$ python3 -q
>>> import numpy as np
>>> from numpy import linalg as LA
>>> np.set_printoptions(precision=4, suppress=True, linewidth=140)
>>> sigma = 3 * 0.5 ** np.arange(5)
>>> O, _ = LA.qr(np.array([[0.1, -0.2, 0.4, -0.9, 1.1],
...     [-0.6, -0.3, -0.8, -0.1, 2.4],
...     [-0.9, -0.6, 0.3, -1.2, 0.0],
...     [0.1, 2.3, -0.5, 1.8, -1.8],
...     [-1.1, -0.1, 0.2, -0.3, -0.8]]))
>>> rng = np.random.default_rng(5215)
>>> mat = rng.normal(size=(27, 5)) * sigma @ O
>>> mat
array([[-1.4098, -0.5955, -3.4778, -2.4168,  1.7297],
       [ 0.5169,  0.1676,  1.3077, -2.3445,  1.7635],
       [-0.5843, -0.5278, -3.1245, -2.8653,  1.5357],
       [ 1.4009, -0.2684, -0.1613, -1.3391, -0.9774],
       [-0.5476,  0.0384, -2.4414,  1.0946, -1.5049],
       [ 0.69  , -0.4995, -1.3013, -2.6337,  1.7478],
       [-0.499 ,  0.1027, -2.2303, -0.3148, -0.0966],
       [-0.5838,  0.6721, -0.8384,  1.8714, -1.0619],
       [-0.1584,  0.1472, -0.6685,  1.3313, -0.8329],
       [ 0.2204, -0.0764,  1.2697,  1.3337, -0.9719],
       [ 1.2262, -0.5576,  1.6827, -5.7594,  3.8667],
       [-0.9026,  0.2826, -0.1511,  4.6136, -3.0806],
       [ 0.269 ,  0.6595,  1.3487,  2.0625, -2.1787],
       [-0.6805,  0.1064,  0.854 ,  4.1569, -1.7328],
       [-0.5793,  0.705 , -2.5578,  0.4275, -1.3495],
       [-0.2061,  0.3608,  0.1923,  2.4133, -2.1105],
       [ 0.2136, -0.3896,  1.0995,  1.9841, -1.599 ],
       [ 0.2552, -0.2631, -1.0702, -1.3231,  0.2818],
       [-0.3241,  0.0284, -0.5097, -0.1119,  0.3722],
       [-0.2091,  0.5387, -0.3005,  2.2612, -1.868 ],
       [ 1.1573,  0.1367,  0.3615, -0.9376, -0.6582],
       [-0.1769,  0.12  , -1.557 , -1.8943,  0.7195],
       [ 1.7351, -0.1193,  0.9073, -4.6343,  2.3616],
       [ 0.0116,  0.2339,  0.1622,  0.6771, -0.0613],
       [ 1.6586,  0.1447,  3.1204, -2.0309,  1.276 ],
       [ 0.8309,  0.0643,  0.9369,  2.2388, -2.6835],
       [ 0.2224, -0.2806,  1.5131,  1.7844, -1.6658]])
>>> O, r_ = LA.qr(mat)
>>> print(np.abs(np.diag(r_)))
[4.1667 1.8817 6.3133 8.1289 1.9281]
>>> round(float(abs(r_[0, 0])), 4), round(float(LA.norm(mat[:, 0])), 4)
(4.1667, 4.1667)
>>> round(float(np.trace(O @ O.T)), 4)
5.0
>>> print(np.allclose(r_.T @ r_, mat.T @ mat))
True
